$ ipython --no-banner

In [1]: import numpy as np

In [2]: import numpy.linalg as la

In [3]: np.set_printoptions(suppress=True, linewidth=120)

In [4]: rd = lambda a: np.round(a, 3) + 0

In [5]: W0 = np.array([[-2, -6, -4], [3, 9, 6], [-1, -3, -2]])

In [6]: proj = np.triu(np.array([[2, 3, 1], [1, 3, 0], [0, 1, 1]]), 1) + np.eye(3)

In [7]: out = proj @ W0 @ la.inv(proj)

In [8]: print(out)
[[ 6.  0.  6.]
 [ 3.  0.  3.]
 [-1.  0. -1.]]

In [9]: print(la.matrix_rank(out))
1

In [10]: print(rd(la.det(out)))
0.0

In [11]: left, sv, vt = la.svd(W0)

In [12]: print(np.argmax(sv[:-1] / (sv[1:] + 1e-6)) + 1)
1

In [13]: out = left[:, :1] @ np.diag(sv[:1]) @ vt[:1]

In [14]: print(rd(la.norm(W0 - out) / la.norm(W0)))
0.0

In [15]: print(la.matrix_rank(W0, rtol=0.05))
1

In [16]: print(rd(la.norm(W0 - out, 2)), rd(sv[1]))
0.0 0.0

In [17]: th = np.radians(135)

In [18]: r_ = np.eye(3)

In [19]: r_[2, 2] = r_[1, 1] = np.cos(th)

In [20]: r_[2, 1], r_[1, 2] = -np.sin(th), np.sin(th)

In [21]: print(rd(r_))
[[ 1.     0.     0.   ]
 [ 0.    -0.707  0.707]
 [ 0.    -0.707 -0.707]]

In [22]: out = W0 @ r_.T

In [23]: print(rd(la.svd(W0, compute_uv=False)), rd(la.svd(out, compute_uv=False)))
[14.  0.  0.] [14.  0.  0.]

In [24]: print(rd(np.abs(out - W0).max(axis=0)))
[ 0.    11.121 16.607]

In [25]: left, sv, vt = la.svd(W0)

In [26]: V = vt[:(sv > 1e-8).sum()]

In [27]: rng = np.random.default_rng(54584)

In [28]: x0 = W0[2] + -2 * W0[0] + rng.integers(2) * np.eye(3)[0]

In [29]: print(x0)
[4. 9. 6.]

In [30]: print(np.allclose(V.T @ V @ x0, x0))
False

In [31]: print(rd(np.diag(V.T @ V)))
[0.071 0.643 0.286]

In [32]: print(rd(la.det(2 * W0)), rd(la.det(W0)))
0.0 0.0

In [33]: print(rd(la.eigvals(W0)))
[5.+0.j 0.+0.j 0.+0.j]

In [34]: print(np.einsum("ij,ji->", W0, W0))
25

In [35]: print(rd(la.eigvals(W0).sum().real))
5.0

In [36]: print(np.kron(np.eye(2, dtype=int), W0))
[[-2 -6 -4  0  0  0]
 [ 3  9  6  0  0  0]
 [-1 -3 -2  0  0  0]
 [ 0  0  0 -2 -6 -4]
 [ 0  0  0  3  9  6]
 [ 0  0  0 -1 -3 -2]]

In [37]: print(rd(la.det(W0.T)))
0.0

In [38]: out = np.array([[1, 3, -4], [3, -5, -5], [-4, 2, 4]])

In [39]: out[-1] = out[0]

In [40]: M = out + 0.02 * np.eye(3)

In [41]: print(M)
[[ 1.02  3.   -4.  ]
 [ 3.   -4.98 -5.  ]
 [ 1.    3.   -3.98]]

In [42]: out = M / np.sqrt((M ** 2).mean(axis=1, keepdims=True))

In [43]: print(la.matrix_rank(M - M.mean(axis=1, keepdims=True)))
2

In [44]: print(rd(la.norm(out, axis=1)))
[1.732 1.732 1.732]

In [45]: print(np.allclose(M, M.T))
False

In [46]: print(rd(la.matrix_power(M, 4)))
[[ 420.494 -517.738 -792.367]
 [-221.201  -26.715  566.359]
 [ 420.494 -517.738 -792.367]]

In [47]: print(rd(np.sort(np.abs(la.eigvals(M)))))
[0.02  4.565 4.565]

In [48]: print(np.trace(M))
-7.94

In [49]: print(rd(la.norm(M, 2) / la.norm(M)))
0.779

In [50]: print(la.matrix_rank(M, rtol=0.1))
2

In [51]: print([round(float(x), 3) for x in la.svd(M, compute_uv=False)[:3]])
[8.199, 6.592, 0.008]

In [52]: print(np.argsort(-la.norm(M, axis=0).round(6), kind="stable")[:3])
[2 1 0]

In [53]: proj = np.triu(np.array([[2, 0, -2], [0, 0, -1], [-2, -2, -1]]), 1) + np.eye(3)

In [54]: out = proj @ M @ la.inv(proj)

In [55]: print(rd(np.poly(out)))
[ 1.     7.94  20.681 -0.417]

In [56]: data = np.load("block9.npy")

In [57]: print(data)
[[0. 5. 0.]
 [5. 1. 5.]
 [0. 5. 2.]]

In [58]: print(rd(la.eigvals(data)))
[-6.141  1.     8.141]

In [59]: print(np.einsum("ii->", data))
3.0

In [60]: x0 = np.array([3, 2, 0])

In [61]: h = np.maximum(data @ x0, 0)

In [62]: print(data.T @ h)
[ 85. 117. 105.]

In [63]: print(np.maximum(data @ (3 * x0), 0))
[30. 51. 30.]

In [64]: z = rng.permutation(3)

In [65]: out = data[:, z] * rng.choice([-1, 1], 3)

In [66]: print(out)
[[ 5. -0. -0.]
 [ 1. -5. -5.]
 [ 5. -0. -2.]]

In [67]: left, _, vt = la.svd(data.T @ out)

In [68]: print(rd(left @ vt))
[[ 0. -1.  0.]
 [ 1.  0.  0.]
 [ 0.  0. -1.]]

In [69]: print(z)
[1 0 2]

In [70]: w, V = la.eigh(data)

In [71]: print(np.unique(w.round(6) + 0, return_counts=True)[1])
[1 1 1]

In [72]: print(rd(V.T @ V))
[[1. 0. 0.]
 [0. 1. 0.]
 [0. 0. 1.]]

In [73]: A = np.load("test19.npy")

In [74]: print(rd(A))
[[0.201 0.347 0.201]
 [0.347 0.599 0.347]
 [0.201 0.347 0.201]]

In [75]: print(np.abs(np.diag(la.qr(W0)[1])) > 1e-9)
[ True False False]

In [76]: print(la.lstsq(W0[:-1].T, W0[-1])[2])
1

In [77]: print(np.unique(W0.round(6), axis=0).shape)
(3, 3)

In [78]: K = np.diag(np.array([0, 0, -1]))

In [79]: print(K)
[[ 0  0  0]
 [ 0  0  0]
 [ 0  0 -1]]

In [80]: rank = la.matrix_rank(K)

In [81]: print(rank)
1

In [82]: ns = la.svd(K)[2][rank:].T

In [83]: print([int(la.matrix_rank(K[:i])) for i in range(1, len(K) + 1)])
[0, 0, 1]

In [84]: print([int(la.matrix_rank(K[:, :j + 1])) for j in range(3)])
[0, 0, 1]

In [85]: print(ns.shape)
(3, 2)

In [86]: print(np.abs(np.diag(la.qr(K)[1])) > 1e-9)
[False False  True]

In [87]: print(rd(K @ la.pinv(K) @ K))
[[ 0.  0.  0.]
 [ 0.  0.  0.]
 [ 0.  0. -1.]]

In [88]: print(rd(np.trace(la.pinv(K) @ K)))
1.0

In [89]: print(np.count_nonzero(K))
1

In [90]: print(K.shape)
(3, 3)

In [91]: print(rd(la.norm(K)))
1.0

In [92]: print(rd(la.svd(K, compute_uv=False)))
[1. 0. 0.]

In [93]: print(la.matrix_rank(K))
1

In [94]: print(K.sum(axis=0))
[ 0  0 -1]

In [95]: print(K.sum(axis=1))
[ 0  0 -1]

In [96]: proj = np.triu(np.array([[0, 3, 0], [0, 4, 2], [2, 1, 0]]), 1) + np.eye(3)

In [97]: out = proj @ K @ la.inv(proj)

In [98]: print(out)
[[ 0.  0.  0.]
 [ 0.  0. -2.]
 [ 0.  0. -1.]]

In [99]: print(np.poly(out))
[1. 1. 0. 0.]

In [100]: J = np.array([[0.5, 0.0, 0.0, 0.5],
     ...:     [0.0, 0.5, 0.5, 0.0],
     ...:     [0.0, 0.0, 1.0, 0.0],
     ...:     [0.0, 0.5, 0.0, 0.5]])

In [101]: x0 = np.array([1, -3, -3, -2])

In [102]: print(J @ x0)
[-0.5 -3.  -3.  -2.5]

In [103]: print((J * x0).sum(axis=1))
[-0.5 -3.  -3.  -2.5]

In [104]: print(np.sign((J @ x0).round(6)))
[-1. -1. -1. -1.]

In [105]: print((J @ x0).argmax())
0

In [106]: print(J * x0)
[[ 0.5 -0.  -0.  -1. ]
 [ 0.  -1.5 -1.5 -0. ]
 [ 0.  -0.  -3.  -0. ]
 [ 0.  -1.5 -0.  -1. ]]

In [107]: print(np.einsum("ij,j->i", J, x0))
[-0.5 -3.  -3.  -2.5]

In [108]: print(J @ (2 * x0))
[-1. -6. -6. -5.]

In [109]: print(J @ np.eye(4)[2])
[0.  0.5 1.  0. ]

In [110]: out = np.array([[5, 0], [-2, -4], [3, 0], [1, 4]])

In [111]: print(np.einsum("ij,ij->i", J, J))
[0.5 0.5 1.  0.5]

In [112]: print(la.matrix_rank(J @ out))
2

In [113]: print(la.matrix_rank(np.vstack([J, out.T])))
4

In [114]: print(np.vstack([J, out.T]).shape)
(6, 4)

In [115]: z = rng.permutation(4)

In [116]: print(z)
[2 0 3 1]

In [117]: out = J[z][:, z]

In [118]: print(np.allclose(out, J))
False

In [119]: print(rd(la.det(out)), rd(la.det(J[z])))
0.125 -0.125

In [120]: X = np.load("data.npy")

In [121]: print(X)
[[-3  2 -1]
 [ 3  2  2]
 [ 2 -1 -1]]

In [122]: x0 = np.array([-2, -1, 0])

In [123]: y = X @ x0

In [124]: print(y)
[ 4 -8 -3]

In [125]: print(rd(la.solve(X, y + X[:, 0])))
[-1. -1.  0.]

In [126]: print(rd(la.solve(X, -3 * y)))
[6. 3. 0.]

In [127]: z = rng.permutation(3)

In [128]: out = X[:, z] * rng.choice([-1, 1], 3)

In [129]: print(out)
[[-3 -1 -2]
 [ 3  2 -2]
 [ 2 -1  1]]

In [130]: left, _, vt = la.svd(X.T @ out)

In [131]: print(z)
[0 2 1]

In [132]: E = np.loadtxt("case6.csv", delimiter=",")

In [133]: print(E)
[[-1.  5. -2.]
 [ 0.  0.  3.]
 [ 0. -3. -1.]]

In [134]: x0 = np.array([3, 2, 2])

In [135]: y = E @ x0

In [136]: print(y)
[ 3.  6. -8.]

In [137]: print(rd(la.solve(E, -3 * y)))
[-9. -6. -6.]

In [138]: print(rd(la.solve(E, y + E[:, 2])))
[3. 2. 3.]

In [139]: print(rd(la.solve(E, y)))
[3. 2. 2.]

In [140]: z = rng.permutation(3)

In [141]: out = E[:, z] * rng.choice([-1, 1], 3)

In [142]: print(out)
[[-1.  2. -5.]
 [ 0. -3. -0.]
 [ 0.  1.  3.]]

In [143]: left, _, vt = la.svd(E.T @ out)

In [144]: print(z)
[0 2 1]

In [145]: print(rd(left @ vt))
[[ 1.  0.  0.]
 [ 0.  0. -1.]
 [ 0. -1.  0.]]
